In [1]: import numpy as np

In [2]: np.set_printoptions(suppress=True, linewidth=200)

In [3]: out = np.array([[3, 2, 1],
   ...:     [2, 2, -4],
   ...:     [-2, 2, -3],
   ...:     [-4, 0, 4],
   ...:     [0, -4, 2],
   ...:     [1, -2, 3],
   ...:     [1, -1, -1],
   ...:     [-2, -1, 3],
   ...:     [-4, -5, 4],
   ...:     [-5, 2, -4],
   ...:     [-3, -2, -3],
   ...:     [-5, -1, 3],
   ...:     [1, -1, 2],
   ...:     [-2, -3, 3]])

In [4]: basis = np.array([[0, 4, -5, 1, 2, 3, 2, 0, -4, 2, -1, 3, -4],
   ...:     [-3, -1, -3, 1, -1, -5, -2, 5, -2, -1, -2, 2, -2],
   ...:     [-5, 5, -2, -1, 3, -3, -2, -4, -2, 5, -2, 3, -3]])

In [5]: rng = np.random.default_rng(55)

In [6]: mat = out @ basis + 0.1 * rng.normal(size=(14, 13))

In [7]: mat.round(2) + 0
Out[7]: 
array([[-10.92,  14.7 , -23.03,   4.14,   6.88,  -3.99,   0.15,   5.88, -17.92,   9.19,  -8.96,  16.16, -19.01],
       [ 13.96, -13.95,  -8.14,   8.11, -10.  ,   7.87,   8.11,  26.07,  -4.03, -18.06,   2.04,  -2.16,  -0.12],
       [  9.13, -24.96,  10.13,   3.02, -14.83,  -7.1 ,  -1.87,  22.1 ,  10.13, -20.83,   3.98, -10.98,  13.22],
       [-19.86,   4.12,  11.87,  -7.79,   4.07, -23.89, -16.16, -15.95,   7.78,  12.09,  -3.98,   0.04,   3.91],
       [  2.04,  14.  ,   7.84,  -5.96,   9.99,  13.86,   4.11, -28.13,   3.93,  13.82,   3.84,  -1.95,   2.25],
       [ -9.05,  20.98,  -5.02,  -3.88,  13.26,   4.05,   0.  , -21.88,  -5.91,  18.99,  -2.98,   7.92,  -8.98],
       [  7.87,   0.16,   0.16,   0.79,  -0.2 ,  10.92,   5.99,  -0.88,  -0.04,  -1.89,   2.84,  -2.03,   0.98],
       [-12.11,   7.9 ,   7.06,  -5.97,   6.1 , -10.21,  -7.84, -16.81,   4.22,  11.99,  -2.07,   1.06,   1.02],
       [ -4.9 ,   8.75,  26.96, -12.98,   8.89,   0.89,  -5.81, -40.94,  17.89,  17.18,   5.96, -10.1 ,  13.91],
       [ 13.93, -41.94,  26.99,   1.02, -24.05, -12.94,  -6.08,  26.03,  23.88, -31.89,   9.07, -23.03,  28.02],
       [ 20.94, -25.04,  27.02,  -1.89, -13.18,   9.96,   4.08,   1.88,  21.86, -18.89,  12.95, -21.8 ,  25.09],
       [-11.99,  -4.01,  21.99,  -9.02,  -0.04, -19.14, -14.05, -16.96,  15.89,   5.88,   0.92,  -7.82,  13.15],
       [ -6.93,  14.94,  -5.9 ,  -2.19,   9.08,   2.01,   0.24, -12.93,  -6.04,  13.03,  -3.08,   7.05,  -8.05],
       [ -5.92,  10.1 ,  12.88,  -7.85,   7.71,  -0.13,  -3.92, -26.92,   8.2 ,  13.98,   1.99,  -2.91,   4.94]])

In [8]: x0 = np.array([3, 2, 3, 2, 2, 0, 3, 1, 0, 2, 0, 2, 0])

In [9]: np.sign((mat @ x0).round(6))
Out[9]: array([ 1., -1., -1., -1.,  1.,  1.,  1., -1.,  1., -1., -1., -1.,  1.,  1.])

In [10]: (mat @ x0).argmax()
Out[10]: np.int64(4)

In [11]: out = np.array([[3, 5],
    ...:     [-8, 1],
    ...:     [3, -6],
    ...:     [6, 3],
    ...:     [1, 1],
    ...:     [6, 9],
    ...:     [9, -1],
    ...:     [1, -6],
    ...:     [-3, 7],
    ...:     [-9, 0],
    ...:     [-5, -4],
    ...:     [4, 8],
    ...:     [-3, -7]])

In [12]: np.linalg.matrix_rank(mat @ out)
Out[12]: np.int64(2)

In [13]: np.linalg.matrix_rank(np.vstack([mat, out.T]))
Out[13]: np.int64(13)

In [14]: [round(float(x), 2) for x in np.linalg.svd(mat, compute_uv=False)[:3]]
Out[14]: [135.64, 104.63, 54.9]

In [15]: np.linalg.matrix_rank(mat, rtol=0.1)
Out[15]: np.int64(3)

In [16]: out = mat / np.sqrt((mat ** 2).mean(axis=1, keepdims=True))

In [17]: np.round(np.linalg.norm(out, axis=1), 2)
Out[17]: array([3.61, 3.61, 3.61, 3.61, 3.61, 3.61, 3.61, 3.61, 3.61, 3.61, 3.61, 3.61, 3.61, 3.61])

In [18]: np.linalg.matrix_rank(mat - mat.mean(axis=1, keepdims=True))
Out[18]: np.int64(12)

In [19]: out[10].round(2)
Out[19]: array([ 1.16, -1.39,  1.5 , -0.11, -0.73,  0.55,  0.23,  0.1 ,  1.22, -1.05,  0.72, -1.21,  1.4 ])

In [20]: np.linalg.matrix_rank(out) == np.linalg.matrix_rank(mat)
Out[20]: np.True_

In [21]: K = np.load("x.npy")

In [22]: K.round(2)
Out[22]: 
array([[-1.5 , -0.77,  0.44, -0.98],
       [-0.68, -0.93, -0.75,  1.45],
       [-0.27,  0.46, -1.78, -0.74],
       [-1.09,  1.53,  0.31,  0.62]])

In [23]: Uu, s, VT = np.linalg.svd(K, full_matrices=False)

In [24]: np.round(Uu.T @ K @ VT.T, 2) + 0
Out[24]: 
array([[2., 0., 0., 0.],
       [0., 2., 0., 0.],
       [0., 0., 2., 0.],
       [0., 0., 0., 2.]])

In [25]: np.round(np.cumsum(s ** 2) / np.sum(s ** 2), 2)
Out[25]: array([0.25, 0.5 , 0.75, 1.  ])

In [26]: np.round(s / s[0], 2)
Out[26]: array([1., 1., 1., 1.])

In [27]: s.round(2)
Out[27]: array([2., 2., 2., 2.])

In [28]: Uu.shape, s.shape, VT.shape
Out[28]: ((4, 4), (4,), (4, 4))

In [29]: np.round(Uu.T @ Uu, 2) + 0
Out[29]: 
array([[1., 0., 0., 0.],
       [0., 1., 0., 0.],
       [0., 0., 1., 0.],
       [0., 0., 0., 1.]])

In [30]: x0 = np.array([-2, 2, -1, -2])

In [31]: target = K @ x0

In [32]: target.round(2)
Out[32]: array([ 2.98, -2.65,  4.74,  3.69])

In [33]: np.round(np.linalg.solve(K.T, K[2]), 2) + 0
Out[33]: array([0., 0., 1., 0.])

In [34]: np.round(np.linalg.solve(K, target + K[:, 2]), 2)
Out[34]: array([-2.,  2., -0., -2.])

In [35]: np.round(np.linalg.solve(K, K[:, 0]), 2) + 0
Out[35]: array([1., 0., 0., 0.])

In [36]: out = K / np.linalg.norm(K, axis=1, keepdims=True)

In [37]: gram = out @ out.T

In [38]: np.degrees(np.arccos(np.clip(gram[1, 2], -1, 1)))
Out[38]: np.float64(90.0)

In [39]: (np.abs(gram) > 0.9).astype(int)
Out[39]: 
array([[1, 0, 0, 0],
       [0, 1, 0, 0],
       [0, 0, 1, 0],
       [0, 0, 0, 1]])

In [40]: gram.round(2) + 0
Out[40]: 
array([[1., 0., 0., 0.],
       [0., 1., 0., 0.],
       [0., 0., 1., 0.],
       [0., 0., 0., 1.]])

In [41]: gram[1].round(2) + 0
Out[41]: array([0., 1., 0., 0.])

In [42]: np.round(K[:, 1] @ K[:, 0], 2)
Out[42]: np.float64(-0.0)

In [43]: np.round(K.T @ K, 2) + 0
Out[43]: 
array([[4., 0., 0., 0.],
       [0., 4., 0., 0.],
       [0., 0., 4., 0.],
       [0., 0., 0., 4.]])

In [44]: np.round(np.linalg.svd(K, compute_uv=False), 2)
Out[44]: array([2., 2., 2., 2.])

In [45]: W0 = np.load("mat.npy")

In [46]: W0
Out[46]: 
array([[0, 0, 0, 0, 0, 0, 1, 0, 0],
       [0, 1, 0, 0, 0, 0, 0, 0, 0],
       [0, 0, 0, 0, 0, 1, 0, 0, 0],
       [0, 0, 0, 0, 1, 0, 0, 0, 0],
       [1, 0, 0, 0, 0, 0, 0, 0, 0],
       [0, 0, 1, 0, 0, 0, 0, 0, 0],
       [0, 0, 0, 0, 0, 0, 0, 1, 0],
       [0, 0, 0, 0, 0, 0, 0, 0, 1],
       [0, 0, 0, 1, 0, 0, 0, 0, 0]])

In [47]: out = np.linalg.invert(W0)
AttributeError: module 'numpy.linalg' has no attribute 'invert'


In [48]: out = np.linalg.inv(W0)

In [49]: np.allclose(out, W0.T)
Out[49]: True

In [50]: W0 @ out
Out[50]: 
array([[1., 0., 0., 0., 0., 0., 0., 0., 0.],
       [0., 1., 0., 0., 0., 0., 0., 0., 0.],
       [0., 0., 1., 0., 0., 0., 0., 0., 0.],
       [0., 0., 0., 1., 0., 0., 0., 0., 0.],
       [0., 0., 0., 0., 1., 0., 0., 0., 0.],
       [0., 0., 0., 0., 0., 1., 0., 0., 0.],
       [0., 0., 0., 0., 0., 0., 1., 0., 0.],
       [0., 0., 0., 0., 0., 0., 0., 1., 0.],
       [0., 0., 0., 0., 0., 0., 0., 0., 1.]])

In [51]: np.round(np.linalg.slogdet(W0)[0], 2)
Out[51]: np.float64(1.0)

In [52]: round(np.linalg.det(W0) * np.linalg.det(out), 2)
Out[52]: np.float64(1.0)

In [53]: round(np.linalg.cond(W0), 2)
Out[53]: np.float64(1.0)
